>>> import numpy as np
>>> import numpy.linalg as la
>>> np.set_printoptions(suppress=True, linewidth=120)
>>> M = np.load("dump.npy")
>>> M.round(1) + 0
array([[ 0. ,  0. ,  0. ,  0. ,  0. ,  0.1,  0. , -0.1, -0.1,  0. ,  0.1],
       [ 0. ,  0. ,  0. ,  0. ,  0. , -0.1,  0. ,  0.1,  0.1,  0. , -0.1],
       [ 0. ,  0. ,  0. ,  0. ,  0. ,  0.1,  0. , -0.1, -0.1,  0. ,  0.1],
       [ 0. ,  0. ,  0. ,  0. ,  0. ,  0. ,  0. ,  0. ,  0. ,  0. ,  0. ],
       [ 0. ,  0. ,  0. ,  0. ,  0. ,  0. ,  0. ,  0. ,  0. ,  0. ,  0. ],
       [ 0.1, -0.1,  0.1,  0. ,  0. ,  0.3, -0.1, -0.2, -0.2,  0. ,  0.3],
       [ 0. ,  0. ,  0. ,  0. ,  0. , -0.1,  0. ,  0.1,  0.1,  0. , -0.1],
       [-0.1,  0.1, -0.1,  0. ,  0. , -0.2,  0.1,  0.1,  0.1,  0. , -0.2],
       [-0.1,  0.1, -0.1,  0. ,  0. , -0.2,  0.1,  0.1,  0.1,  0. , -0.2],
       [ 0. ,  0. ,  0. ,  0. ,  0. ,  0. ,  0. ,  0. ,  0. ,  0. ,  0. ],
       [ 0.1, -0.1,  0.1,  0. ,  0. ,  0.3, -0.1, -0.2, -0.2,  0. ,  0.3]])
>>> U, s, Vt = la.svd(M)
>>> V = Vt[:(s > 1e-8).sum()]
>>> rng = np.random.default_rng(466314)
>>> x = M[8] + 2 * M[10] + rng.integers(2) * np.eye(11)[6]
>>> x.round(1) + 0
array([ 0.1, -0.1,  0.1,  0. ,  0. ,  0.3,  0.9, -0.2, -0.2,  0. ,  0.3])
>>> np.round(V.T @ V, 1) + 0
array([[ 0. ,  0. ,  0. ,  0. ,  0. ,  0.1,  0. , -0.1, -0.1,  0. ,  0.1],
       [ 0. ,  0. ,  0. ,  0. ,  0. , -0.1,  0. ,  0.1,  0.1,  0. , -0.1],
       [ 0. ,  0. ,  0. ,  0. ,  0. ,  0.1,  0. , -0.1, -0.1,  0. ,  0.1],
       [ 0. ,  0. ,  0. ,  0. ,  0. ,  0. ,  0. ,  0. ,  0. ,  0. ,  0. ],
       [ 0. ,  0. ,  0. ,  0. ,  0. ,  0. ,  0. ,  0. ,  0. ,  0. ,  0. ],
       [ 0.1, -0.1,  0.1,  0. ,  0. ,  0.3, -0.1, -0.2, -0.2,  0. ,  0.3],
       [ 0. ,  0. ,  0. ,  0. ,  0. , -0.1,  0. ,  0.1,  0.1,  0. , -0.1],
       [-0.1,  0.1, -0.1,  0. ,  0. , -0.2,  0.1,  0.1,  0.1,  0. , -0.2],
       [-0.1,  0.1, -0.1,  0. ,  0. , -0.2,  0.1,  0.1,  0.1,  0. , -0.2],
       [ 0. ,  0. ,  0. ,  0. ,  0. ,  0. ,  0. ,  0. ,  0. ,  0. ,  0. ],
       [ 0.1, -0.1,  0.1,  0. ,  0. ,  0.3, -0.1, -0.2, -0.2,  0. ,  0.3]])
>>> round(la.norm(x - V.T @ V @ x), 1)
np.float64(1.0)
>>> np.allclose(V.T @ V @ x, x)
False
>>> print(la.matrix_rank(np.vstack([M, x])))
2
>>> U, s, Vt = la.svd(M)
>>> np.argmax(s[:-1] / (s[1:] + 1e-6)) + 1
np.int64(1)
>>> A2 = U[:, :1] @ np.diag(s[:1]) @ Vt[:1]
>>> round(float(la.norm(M - A2, 2)), 1), np.round(s[1], 1)
(0.0, np.float64(0.0))
>>> A2.round(1) + 0
array([[ 0. ,  0. ,  0. ,  0. ,  0. ,  0.1,  0. , -0.1, -0.1,  0. ,  0.1],
       [ 0. ,  0. ,  0. ,  0. ,  0. , -0.1,  0. ,  0.1,  0.1,  0. , -0.1],
       [ 0. ,  0. ,  0. ,  0. ,  0. ,  0.1,  0. , -0.1, -0.1,  0. ,  0.1],
       [ 0. ,  0. ,  0. ,  0. ,  0. ,  0. ,  0. ,  0. ,  0. ,  0. ,  0. ],
       [ 0. ,  0. ,  0. ,  0. ,  0. ,  0. ,  0. ,  0. ,  0. ,  0. ,  0. ],
       [ 0.1, -0.1,  0.1,  0. ,  0. ,  0.3, -0.1, -0.2, -0.2,  0. ,  0.3],
       [ 0. ,  0. ,  0. ,  0. ,  0. , -0.1,  0. ,  0.1,  0.1,  0. , -0.1],
       [-0.1,  0.1, -0.1,  0. ,  0. , -0.2,  0.1,  0.1,  0.1,  0. , -0.2],
       [-0.1,  0.1, -0.1,  0. ,  0. , -0.2,  0.1,  0.1,  0.1,  0. , -0.2],
       [ 0. ,  0. ,  0. ,  0. ,  0. ,  0. ,  0. ,  0. ,  0. ,  0. ,  0. ],
       [ 0.1, -0.1,  0.1,  0. ,  0. ,  0.3, -0.1, -0.2, -0.2,  0. ,  0.3]])
>>> def softmax(z):
...     e = np.exp(z - z.max(axis=-1, keepdims=True))
...     return e / e.sum(axis=-1, keepdims=True)
... 
>>> print(np.round(softmax(M[0]), 1))
[0.1 0.1 0.1 0.1 0.1 0.1 0.1 0.1 0.1 0.1 0.1]
>>> np.round(softmax(10 * M[0]), 1) + 0
array([0.1, 0. , 0.1, 0.1, 0.1, 0.2, 0. , 0. , 0. , 0.1, 0.2])
>>> print(np.round(softmax(M[0] + 5), 1))
[0.1 0.1 0.1 0.1 0.1 0.1 0.1 0.1 0.1 0.1 0.1]
>>> np.round(softmax(M).sum(axis=1), 1)
array([1., 1., 1., 1., 1., 1., 1., 1., 1., 1., 1.])
>>> scores = M @ M.T / np.sqrt(11)
>>> np.round(softmax(scores + np.triu(np.full(scores.shape, -np.inf), 1)), 1)
array([[1. , 0. , 0. , 0. , 0. , 0. , 0. , 0. , 0. , 0. , 0. ],
       [0.5, 0.5, 0. , 0. , 0. , 0. , 0. , 0. , 0. , 0. , 0. ],
       [0.3, 0.3, 0.3, 0. , 0. , 0. , 0. , 0. , 0. , 0. , 0. ],
       [0.3, 0.2, 0.3, 0.2, 0. , 0. , 0. , 0. , 0. , 0. , 0. ],
       [0.2, 0.2, 0.2, 0.2, 0.2, 0. , 0. , 0. , 0. , 0. , 0. ],
       [0.2, 0.2, 0.2, 0.2, 0.2, 0.2, 0. , 0. , 0. , 0. , 0. ],
       [0.1, 0.1, 0.1, 0.1, 0.1, 0.1, 0.1, 0. , 0. , 0. , 0. ],
       [0.1, 0.1, 0.1, 0.1, 0.1, 0.1, 0.1, 0.1, 0. , 0. , 0. ],
       [0.1, 0.1, 0.1, 0.1, 0.1, 0.1, 0.1, 0.1, 0.1, 0. , 0. ],
       [0.1, 0.1, 0.1, 0.1, 0.1, 0.1, 0.1, 0.1, 0.1, 0.1, 0. ],
       [0.1, 0.1, 0.1, 0.1, 0.1, 0.1, 0.1, 0.1, 0.1, 0.1, 0.1]])
>>> np.round(softmax(scores), 1)
array([[0.1, 0.1, 0.1, 0.1, 0.1, 0.1, 0.1, 0.1, 0.1, 0.1, 0.1],
       [0.1, 0.1, 0.1, 0.1, 0.1, 0.1, 0.1, 0.1, 0.1, 0.1, 0.1],
       [0.1, 0.1, 0.1, 0.1, 0.1, 0.1, 0.1, 0.1, 0.1, 0.1, 0.1],
       [0.1, 0.1, 0.1, 0.1, 0.1, 0.1, 0.1, 0.1, 0.1, 0.1, 0.1],
       [0.1, 0.1, 0.1, 0.1, 0.1, 0.1, 0.1, 0.1, 0.1, 0.1, 0.1],
       [0.1, 0.1, 0.1, 0.1, 0.1, 0.1, 0.1, 0.1, 0.1, 0.1, 0.1],
       [0.1, 0.1, 0.1, 0.1, 0.1, 0.1, 0.1, 0.1, 0.1, 0.1, 0.1],
       [0.1, 0.1, 0.1, 0.1, 0.1, 0.1, 0.1, 0.1, 0.1, 0.1, 0.1],
       [0.1, 0.1, 0.1, 0.1, 0.1, 0.1, 0.1, 0.1, 0.1, 0.1, 0.1],
       [0.1, 0.1, 0.1, 0.1, 0.1, 0.1, 0.1, 0.1, 0.1, 0.1, 0.1],
       [0.1, 0.1, 0.1, 0.1, 0.1, 0.1, 0.1, 0.1, 0.1, 0.1, 0.1]])
>>> softmax(scores).round(6).argmax(axis=1)
array([5, 7, 5, 5, 5, 5, 7, 7, 7, 5, 5])
>>> U, s, Vt = la.svd(M, full_matrices=False)
>>> s.round(1) + 0
array([1., 0., 0., 0., 0., 0., 0., 0., 0., 0., 0.])
>>> np.round(np.abs(Vt[0]), 1)
array([0.2, 0.2, 0.2, 0.1, 0.1, 0.5, 0.2, 0.4, 0.4, 0.1, 0.5])
>>> np.allclose(U * s @ Vt, M)
True
>>> np.round(U.T @ M @ Vt.T, 1) + 0
array([[1., 0., 0., 0., 0., 0., 0., 0., 0., 0., 0.],
       [0., 0., 0., 0., 0., 0., 0., 0., 0., 0., 0.],
       [0., 0., 0., 0., 0., 0., 0., 0., 0., 0., 0.],
       [0., 0., 0., 0., 0., 0., 0., 0., 0., 0., 0.],
       [0., 0., 0., 0., 0., 0., 0., 0., 0., 0., 0.],
       [0., 0., 0., 0., 0., 0., 0., 0., 0., 0., 0.],
       [0., 0., 0., 0., 0., 0., 0., 0., 0., 0., 0.],
       [0., 0., 0., 0., 0., 0., 0., 0., 0., 0., 0.],
       [0., 0., 0., 0., 0., 0., 0., 0., 0., 0., 0.],
       [0., 0., 0., 0., 0., 0., 0., 0., 0., 0., 0.],
       [0., 0., 0., 0., 0., 0., 0., 0., 0., 0., 0.]])
>>> np.round(s / s[0], 1) + 0
array([1., 0., 0., 0., 0., 0., 0., 0., 0., 0., 0.])
>>> (s > 1e-8).sum()
np.int64(1)
>>> np.round(U.T @ U, 1) + 0
array([[1., 0., 0., 0., 0., 0., 0., 0., 0., 0., 0.],
       [0., 1., 0., 0., 0., 0., 0., 0., 0., 0., 0.],
       [0., 0., 1., 0., 0., 0., 0., 0., 0., 0., 0.],
       [0., 0., 0., 1., 0., 0., 0., 0., 0., 0., 0.],
       [0., 0., 0., 0., 1., 0., 0., 0., 0., 0., 0.],
       [0., 0., 0., 0., 0., 1., 0., 0., 0., 0., 0.],
       [0., 0., 0., 0., 0., 0., 1., 0., 0., 0., 0.],
       [0., 0., 0., 0., 0., 0., 0., 1., 0., 0., 0.],
       [0., 0., 0., 0., 0., 0., 0., 0., 1., 0., 0.],
       [0., 0., 0., 0., 0., 0., 0., 0., 0., 1., 0.],
       [0., 0., 0., 0., 0., 0., 0., 0., 0., 0., 1.]])
>>> A2 = np.array([[1, 0, 2],
...     [0, 2, 1],
...     [2, 2, 1],
...     [0, 0, 2],
...     [1, 1, 0],
...     [1, 1, 1],
...     [1, 1, 2],
...     [0, 2, 2],
...     [2, 2, 1],
...     [0, 2, 0],
...     [2, 1, 1]])
>>> np.vstack([M, A2.T]).shape
(14, 11)
>>> np.round(np.einsum("ij->j", M), 1) + 0
array([ 0.1, -0.1,  0.1,  0. ,  0. ,  0.3, -0.1, -0.2, -0.2,  0. ,  0.3])
>>> np.round(M @ A2, 1) + 0
array([[ 0.3, -0.1,  0. ],
       [-0.3,  0.1,  0. ],
       [ 0.3, -0.1,  0. ],
       [ 0.1,  0. ,  0. ],
       [ 0.1,  0. ,  0. ],
       [ 0.7, -0.2,  0. ],
       [-0.3,  0.1,  0. ],
       [-0.5,  0.2,  0. ],
       [-0.5,  0.2,  0. ],
       [ 0.1,  0. ,  0. ],
       [ 0.7, -0.2,  0. ]])
>>> feats = np.load("a.npy")
>>> feats
array([[ 2.6, -0.4,  1.6, -3.5, -1. ,  0.3,  1. ],
       [ 2.6,  0. ,  3.6,  0.8, -0.7,  1.7,  1.9],
       [ 1.7,  4.7, -0.2, -0.9,  1.9,  4.7,  2.2],
       [-7.6,  1.1, -2.6, -0.3,  2.3, -4.1, -2.6],
       [ 3.1, -1.3,  2.9, -7.1, -2.5, -1.5,  1.8],
       [-0.6, -0.3, -3.5,  1.3,  1.7, -1.1,  2.7],
       [ 4.8, -0.8,  0.7,  3.5,  1. ,  6.4,  0.5],
       [-1.6,  6.7, -3.9, -1.2,  3.4, -3. , -1. ],
       [ 1.8, -3.9, -2.9,  1.8,  0.5,  4.9,  2.4],
       [ 1.4, -1.8,  1. , -4.8, -3.2,  1.5, -1.1],
       [-1.7,  4. , -0.5,  4.1,  4.8,  1.9, -1.2],
       [ 7.6, -2.1,  5.7, -4. , -2.8,  4.1,  0.3]])
>>> print(round(feats[10] @ feats[5], 1))
9.7
>>> round(la.norm(feats[10] - feats[5]), 1)
np.float64(8.4)
>>> print(np.round(la.norm(feats, "nuc"), 1))
61.0
>>> round(float(la.norm(feats) ** 2 / la.norm(feats, 2) ** 2), 1)
1.9
>>> np.round(la.norm(feats, axis=1), 1)
array([ 4.9,  5.2,  7.5,  9.7,  9. ,  5.1,  8.9,  9.3,  7.8,  6.6,  8. , 11.6])
>>> round(float(la.norm(feats[10], 1)), 1), np.round(la.norm(feats[10], np.inf), 1)
(18.2, np.float64(4.8))
>>> O, R = la.qr(feats)
>>> np.round(O.T @ O, 1) + 0
array([[1., 0., 0., 0., 0., 0., 0.],
       [0., 1., 0., 0., 0., 0., 0.],
       [0., 0., 1., 0., 0., 0., 0.],
       [0., 0., 0., 1., 0., 0., 0.],
       [0., 0., 0., 0., 1., 0., 0.],
       [0., 0., 0., 0., 0., 1., 0.],
       [0., 0., 0., 0., 0., 0., 1.]])
>>> np.round(np.abs(np.diag(R)), 1)
array([13.3,  9.7,  7. , 10.4,  2.9,  5.9,  4.3])
>>> print(O.round(1) + 0)
[[-0.2  0.   0.  -0.3 -0.2 -0.1  0. ]
 [-0.2 -0.1  0.3  0.3  0.  -0.1  0.5]
 [-0.1 -0.5 -0.1 -0.1  0.   0.6  0.5]
 [ 0.6  0.1  0.2 -0.2 -0.5  0.2 -0.1]
 [-0.2  0.   0.2 -0.5 -0.4 -0.2  0.2]
 [ 0.   0.  -0.5 -0.1 -0.2 -0.3  0.4]
 [-0.4 -0.1 -0.3  0.4 -0.1  0.1 -0.3]
 [ 0.1 -0.6 -0.3 -0.3  0.1 -0.3 -0.3]
 [-0.1  0.3 -0.6  0.  -0.3  0.3  0.1]
 [-0.1  0.1  0.  -0.4  0.2  0.5 -0.3]
 [ 0.1 -0.4  0.1  0.4 -0.6  0.1 -0.2]
 [-0.6  0.   0.2 -0.1 -0.3  0.  -0.3]]
>>> np.allclose(R.T @ R, feats.T @ feats)
True
